% python3 -q
>>> import numpy as np
>>> np.set_printoptions(precision=2, suppress=True, linewidth=100)
>>> tidy = lambda a: np.round(a, 2) + 0
>>> rng = np.random.default_rng(71)
>>> feats = rng.normal(size=(22, 6)) + 10 * np.array([-2, 1, -2, 2, 2, -2])
>>> tidy(feats)
array([[-19.95,  10.52, -20.11,  19.91,  20.5 , -19.49],
       [-19.65,   8.58, -20.57,  19.69,  20.74, -19.95],
       [-20.39,  10.38, -19.67,  18.86,  20.54, -20.42],
       [-19.79,  10.46, -20.96,  21.21,  18.99, -19.14],
       [-19.36,   9.83, -18.78,  19.38,  18.64, -19.98],
       [-20.94,   9.93, -19.73,  21.52,  19.77, -19.9 ],
       [-19.34,  10.79, -20.12,  20.91,  19.  , -20.53],
       [-20.69,   9.68, -19.4 ,  20.02,  20.95, -21.35],
       [-20.57,  10.75, -20.14,  19.63,  18.07, -19.37],
       [-21.09,  10.41, -21.03,  19.46,  21.5 , -21.01],
       [-20.92,   9.78, -21.82,  19.99,  20.03, -20.3 ],
       [-20.84,   9.9 , -20.68,  19.64,  19.17, -19.44],
       [-20.42,  10.92, -20.87,  19.7 ,  19.29, -19.58],
       [-18.9 ,  10.73, -18.43,  20.5 ,  18.45, -19.82],
       [-19.  ,  10.67, -19.93,  20.14,  20.11, -21.77],
       [-20.83,  10.52, -18.86,  19.2 ,  19.42, -19.63],
       [-19.62,   9.78, -20.82,  20.73,  20.87, -21.41],
       [-21.48,  10.5 , -19.87,  19.08,  19.7 , -19.9 ],
       [-18.99,  10.53, -19.42,  20.64,  20.12, -19.99],
       [-20.12,  10.65, -20.52,  18.65,  20.95, -19.37],
       [-17.68,  10.82, -20.31,  19.5 ,  21.85, -19.19],
       [-21.47,   9.4 , -20.08,  21.07,  19.41, -22.22]])
>>> Y = np.c_[feats[:, :2] @ np.array([[3, 3], [3, 5]]), np.array([2, 5, 3, -2, -3, 0, -4, 3, -3, 4, -2, 2, -5, -3, -5, 1, -5, -1, 2, -3, 4, 5])]
>>> tidy(Y)
array([[-28.3 ,  -7.26,   2.  ],
       [-33.23, -16.07,   5.  ],
       [-30.05,  -9.29,   3.  ],
       [-27.98,  -7.05,  -2.  ],
       [-28.6 ,  -8.95,  -3.  ],
       [-33.03, -13.18,   0.  ],
       [-25.64,  -4.06,  -4.  ],
       [-33.02, -13.66,   3.  ],
       [-29.47,  -7.97,  -3.  ],
       [-32.02, -11.19,   4.  ],
       [-33.41, -13.84,  -2.  ],
       [-32.84, -13.04,   2.  ],
       [-28.49,  -6.65,  -5.  ],
       [-24.52,  -3.06,  -3.  ],
       [-24.99,  -3.65,  -5.  ],
       [-30.95,  -9.91,   1.  ],
       [-29.53,  -9.98,  -5.  ],
       [-32.95, -11.94,  -1.  ],
       [-25.39,  -4.34,   2.  ],
       [-28.39,  -7.08,  -3.  ],
       [-20.58,   1.07,   4.  ],
       [-36.22, -17.42,   5.  ]])
>>> tidy(np.linalg.lstsq(feats, Y[:, 0])[0])
array([3., 3., 0., 0., 0., 0.])
>>> np.linalg.matrix_rank(Y)
np.int64(3)
>>> tidy(np.linalg.norm(np.linalg.qr(feats)[0].T @ Y, axis=0) ** 2 / ((Y ** 2).sum(axis=0) + 1e-12))
array([1.  , 1.  , 0.51])
>>> d = np.linalg.norm(feats[:, None] - feats[None], axis=-1)
>>> d[0].round(6).argsort(kind="stable")[:4]
array([ 0, 19, 18,  2])
>>> d.shape
(22, 22)
>>> (d + 1e9 * np.eye(22)).round(6).argmin(axis=1)
array([19,  0, 19,  6, 13,  3, 18,  2, 12,  2, 11, 12, 11,  4, 16, 17, 14, 15,  6,  0,  0,  7])
>>> Xc = (feats - feats.mean(axis=0)) / feats.std(axis=0)
>>> np.argwhere(np.abs(Xc) > 2)
array([[ 1,  1],
       [ 5,  3],
       [10,  2],
       [13,  2],
       [20,  0],
       [21,  5]])
>>> coef = np.linalg.lstsq(np.delete(Xc, 1, axis=1), Xc[:, 1])[0]
>>> tidy(1 - np.var(Xc[:, 1] - np.delete(Xc, 1, axis=1) @ coef))
np.float64(0.21)
>>> tidy(coef)
array([ 0.28,  0.01, -0.19, -0.2 ,  0.2 ])
>>> np.abs(coef).argmax()
np.int64(0)
>>> C2 = np.cov(feats, rowvar=False)
>>> tidy(np.median(feats, axis=0))
array([-20.26,  10.48, -20.11,  19.8 ,  19.9 , -19.93])
>>> C2.shape
(6, 6)
>>> tidy(np.corrcoef(feats[:, 2], feats[:, 5])[0, 1])
np.float64(0.0)
>>> Xc = feats - feats.mean(axis=0)
>>> V = np.linalg.svd(Xc)[2][:1]
>>> Y = Xc - Xc @ V.T @ V
>>> tidy(np.cov(Xc @ V.T, rowvar=False))
np.float64(1.26)
>>> E = np.loadtxt("arr.csv", delimiter=",")
>>> E
array([[ 2.19, -0.33, -4.94, -1.42],
       [ 5.89, -0.38,  0.57,  3.03],
       [-3.4 ,  3.92,  1.03, -0.26],
       [ 0.76, -0.78, -1.57,  2.15],
       [ 1.67,  0.56, -3.56, -2.48],
       [-0.49,  1.63,  1.78,  0.6 ],
       [-1.73,  0.27,  1.5 ,  0.  ],
       [ 3.05, -0.48, -2.44,  0.77],
       [-0.82, -0.87,  3.18, -1.09],
       [-1.49,  0.85,  1.95,  0.54],
       [-0.49,  0.47,  1.3 ,  1.79],
       [-0.83, -1.97, -2.59, -2.26],
       [ 0.64,  1.94, -3.52,  0.31],
       [ 1.52, -2.12,  1.33,  1.03],
       [-1.27,  0.95,  3.83, -1.54],
       [ 3.21, -1.55,  3.05, -1.22],
       [-0.24,  4.36, -3.43, -2.15],
       [ 1.04,  0.26,  0.1 ,  3.71],
       [-0.19,  0.72, -0.76,  0.39],
       [-2.65,  1.55, -2.6 ,  1.36],
       [-0.94, -2.68,  2.75, -0.43],
       [-4.16, -0.97, -1.98,  3.88],
       [-4.4 ,  1.6 , -2.57,  3.04],
       [-2.42, -4.52, -2.29, -1.36]])
>>> Xc = E - E.mean(axis=0)
>>> Uu, s, Vt = np.linalg.svd(Xc, full_matrices=False)
>>> tidy(Xc.mean(axis=0))
array([0., 0., 0., 0.])
>>> tidy(s)
array([12.48, 11.93,  9.  ,  8.88])
>>> np.abs(Vt[0]).argmax()
np.int64(2)
>>> tidy(np.abs(Vt[-1]))
array([0.22, 0.81, 0.19, 0.51])
